In [1]: import numpy as np

In [2]: import numpy.linalg as la

In [3]: np.set_printoptions(suppress=True, linewidth=160)

In [4]: tidy = lambda a: np.round(a, 4) + 0

In [5]: W0 = np.loadtxt("sample11.csv", delimiter=",")

In [6]: W0
Out[6]: 
array([[11.,  0.,  2.,  0.,  0.,  0.],
       [ 0.,  0.,  0.,  0.,  0.,  0.],
       [10., 15.,  3., 24.,  0., 27.],
       [14.,  6., 27.,  0., 15., 19.],
       [ 5.,  0.,  0.,  0.,  0.,  1.],
       [ 0.,  0., 15.,  0., 14.,  0.],
       [ 0.,  0.,  0.,  0.,  0.,  0.],
       [ 1.,  0.,  0.,  0.,  0.,  0.],
       [ 0.,  0.,  0.,  0.,  5.,  0.],
       [ 0.,  0.,  0.,  0.,  2.,  0.],
       [11.,  9.,  0., 15.,  0., 23.],
       [ 0.,  3.,  0.,  5.,  0.,  7.],
       [22.,  3., 11.,  8.,  0., 23.],
       [ 3.,  0.,  0.,  0.,  0.,  7.],
       [12.,  0.,  0.,  0.,  0.,  4.],
       [ 0.,  0.,  0.,  9.,  0.,  0.],
       [ 0.,  0., 10.,  0.,  9.,  0.],
       [14.,  6., 27.,  0., 15., 19.],
       [ 0.,  9.,  8., 24.,  6.,  4.],
       [ 5.,  3.,  0., 10.,  0., 11.],
       [ 4.,  6.,  0., 19.,  0., 11.],
       [ 2.,  0., 15.,  0., 13.,  0.],
       [ 0., 12., 13., 19., 13.,  0.],
       [ 0.,  6., 20., 11., 19.,  0.],
       [ 0.,  0.,  0.,  4.,  0.,  0.],
       [21.,  0.,  5.,  0.,  0., 20.],
       [ 0.,  0.,  0.,  9.,  4.,  0.],
       [ 2.,  3.,  0.,  1.,  0., 10.]])

In [7]: Ac = (W0 - W0.mean(axis=0)) / W0.std(axis=0)

In [8]: tidy(Ac.std(axis=0))
Out[8]: array([1., 1., 1., 1., 1., 1.])

In [9]: coef = la.lstsq(np.delete(Ac, 5, axis=1), Ac[:, 5])[0]

In [10]: tidy(1 - np.var(Ac[:, 5] - np.delete(Ac, 5, axis=1) @ coef))
Out[10]: np.float64(0.8313)

In [11]: lab = W0[:, 3] > np.median(W0[:, 3])

In [12]: u = W0[lab].mean(axis=0) - W0[~lab].mean(axis=0)

In [13]: np.argsort(-np.abs(u).round(6), kind="stable")
Out[13]: array([3, 1, 5, 2, 4, 0])

In [14]: tidy((((W0 - W0.mean(axis=0)) @ u > 0) == lab).mean())
Out[14]: np.float64(0.8929)

In [15]: lab.astype(int)
Out[15]: array([0, 0, 1, 0, 0, 0, 0, 0, 0, 0, 1, 1, 1, 0, 0, 1, 0, 0, 1, 1, 1, 0, 1, 1, 1, 0, 1, 1])

In [16]: Ac = W0 - W0.mean(axis=0)

In [17]: U, s, vt = la.svd(Ac, full_matrices=False)

In [18]: tidy(s ** 2 / (s ** 2).sum())
Out[18]: array([0.4283, 0.3132, 0.2196, 0.0275, 0.0065, 0.0048])

In [19]: (np.sign(U[:, 0]) == np.sign(U[0, 0])).astype(int)
Out[19]: array([1, 1, 0, 0, 1, 1, 1, 1, 1, 1, 0, 1, 0, 1, 1, 1, 1, 0, 0, 0, 0, 1, 0, 0, 1, 0, 1, 1])

In [20]: tidy(vt[0] * np.sign(vt[0, np.abs(vt[0]).argmax()]))
Out[20]: array([0.4282, 0.2502, 0.4421, 0.2697, 0.1657, 0.677 ])

In [21]: np.abs(vt[0]).argmax()
Out[21]: np.int64(5)

In [22]: Ac = W0 - W0.mean(axis=0)

In [23]: evecs = la.svd(Ac)[2][:3]

In [24]: M2 = Ac - Ac @ evecs.T @ evecs

In [25]: tidy(M2.std(axis=0))
Out[25]: array([2.1393, 1.3414, 0.7445, 1.0765, 0.9675, 1.659 ])

In [26]: tidy(la.norm(M2) / la.norm(Ac))
Out[26]: np.float64(0.1969)

In [27]: tidy(np.cov(Ac @ evecs.T, rowvar=False))
Out[27]: 
array([[134.8772,   0.    ,   0.    ],
       [  0.    ,  98.6345,   0.    ],
       [  0.    ,   0.    ,  69.1545]])

In [28]: tidy((Ac @ evecs.T).std(axis=0))
Out[28]: array([11.4044,  9.7525,  8.1661])

In [29]: M2 = np.array([[1, 1], [1, -1]])

In [30]: rng = np.random.default_rng(146556)

In [31]: K = np.kron(M2, np.kron(M2, M2))[rng.permutation(8)][:8]

In [32]: K
Out[32]: 
array([[ 1,  1, -1, -1, -1, -1,  1,  1],
       [ 1, -1,  1, -1,  1, -1,  1, -1],
       [ 1, -1,  1, -1, -1,  1, -1,  1],
       [ 1,  1, -1, -1,  1,  1, -1, -1],
       [ 1, -1, -1,  1,  1, -1, -1,  1],
       [ 1,  1,  1,  1, -1, -1, -1, -1],
       [ 1, -1, -1,  1, -1,  1,  1, -1],
       [ 1,  1,  1,  1,  1,  1,  1,  1]])

In [33]: u = np.array([-1, -2, -1, 3, -4, 5, 1, -1])

In [34]: M2 = K + np.outer(u, np.eye(8)[6])

In [35]: la.matrix_rank(la.inv(M2) - la.inv(K), tol=1e-8)
Out[35]: np.int64(1)

In [36]: U, s, vt = la.svd(W0, full_matrices=False)

In [37]: U.shape, s.shape, vt.shape
Out[37]: ((28, 6), (6,), (6, 6))

In [38]: tidy(s)
Out[38]: array([88.8707, 51.6878, 43.9046, 16.0782,  8.2011,  7.2102])

In [39]: tidy(U.T @ U)
Out[39]: 
array([[1., 0., 0., 0., 0., 0.],
       [0., 1., 0., 0., 0., 0.],
       [0., 0., 1., 0., 0., 0.],
       [0., 0., 0., 1., 0., 0.],
       [0., 0., 0., 0., 1., 0.],
       [0., 0., 0., 0., 0., 1.]])

In [40]: E = np.loadtxt("w.csv", delimiter=",")

In [41]: E
Out[41]: 
array([[ 0., -8., -8.,  1., -2.],
       [-8.,  0.,  6.,  0., -4.],
       [-3.,  2., -3.,  3.,  9.],
       [-1., -3., -2., -1.,  3.],
       [ 0.,  3.,  1.,  2.,  5.]])

In [42]: E @ E
Out[42]: 
array([[ 87., -25., -28., -29., -47.],
       [-18.,  64.,  42.,   2.,  50.],
       [-10.,  36.,  48.,   3.,  25.],
       [ 31.,  16.,   1.,   0.,   8.],
       [-29.,  11.,  16.,  11.,  28.]])

In [43]: tidy(la.det(E))
Out[43]: np.float64(-4026.0)

In [44]: lab = rng.permutation(5)

In [45]: lab
Out[45]: array([1, 4, 2, 0, 3])

In [46]: M2 = E[lab][:, lab]

In [47]: M2
Out[47]: 
array([[ 0., -4.,  6., -8.,  0.],
       [ 3.,  5.,  1.,  0.,  2.],
       [ 2.,  9., -3., -3.,  3.],
       [-8., -2., -8.,  0.,  1.],
       [-3.,  3., -2., -1., -1.]])

In [48]: tidy(np.sort(np.abs(la.eigvals(M2))))
Out[48]: array([ 3.5357,  3.6731,  3.6731,  7.1606, 11.7865])

In [49]: U, s, vt = la.svd(M2, full_matrices=False)

In [50]: tidy(U.T @ U)
Out[50]: 
array([[1., 0., 0., 0., 0.],
       [0., 1., 0., 0., 0.],
       [0., 0., 1., 0., 0.],
       [0., 0., 0., 1., 0.],
       [0., 0., 0., 0., 1.]])

In [51]: tidy(vt @ vt.T)
Out[51]: 
array([[1., 0., 0., 0., 0.],
       [0., 1., 0., 0., 0.],
       [0., 0., 1., 0., 0.],
       [0., 0., 0., 1., 0.],
       [0., 0., 0., 0., 1.]])

In [52]: U.shape, s.shape, vt.shape
Out[52]: ((5, 5), (5,), (5, 5))

In [53]: (s > 1e-8).sum()
Out[53]: np.int64(5)

In [54]: tidy(s)
Out[54]: array([13.42  , 12.8008,  8.46  ,  2.7275,  1.0156])

In [55]: np.allclose(U * s @ vt, M2)
Out[55]: True

In [56]: tidy(np.cumsum(s ** 2) / np.sum(s ** 2))
Out[56]: array([0.4248, 0.8112, 0.98  , 0.9976, 1.    ])

In [57]: x0 = np.array([5, 2, 4, 2, 0])

In [58]: rhs = E @ x0

In [59]: rhs
Out[59]: array([-46., -16., -17., -21.,  14.])

In [60]: tidy(la.solve(E, E[:, 4]))
Out[60]: array([0., 0., 0., 0., 1.])

In [61]: tidy(la.solve(E, rhs + E[:, 2]))
Out[61]: array([5., 2., 5., 2., 0.])
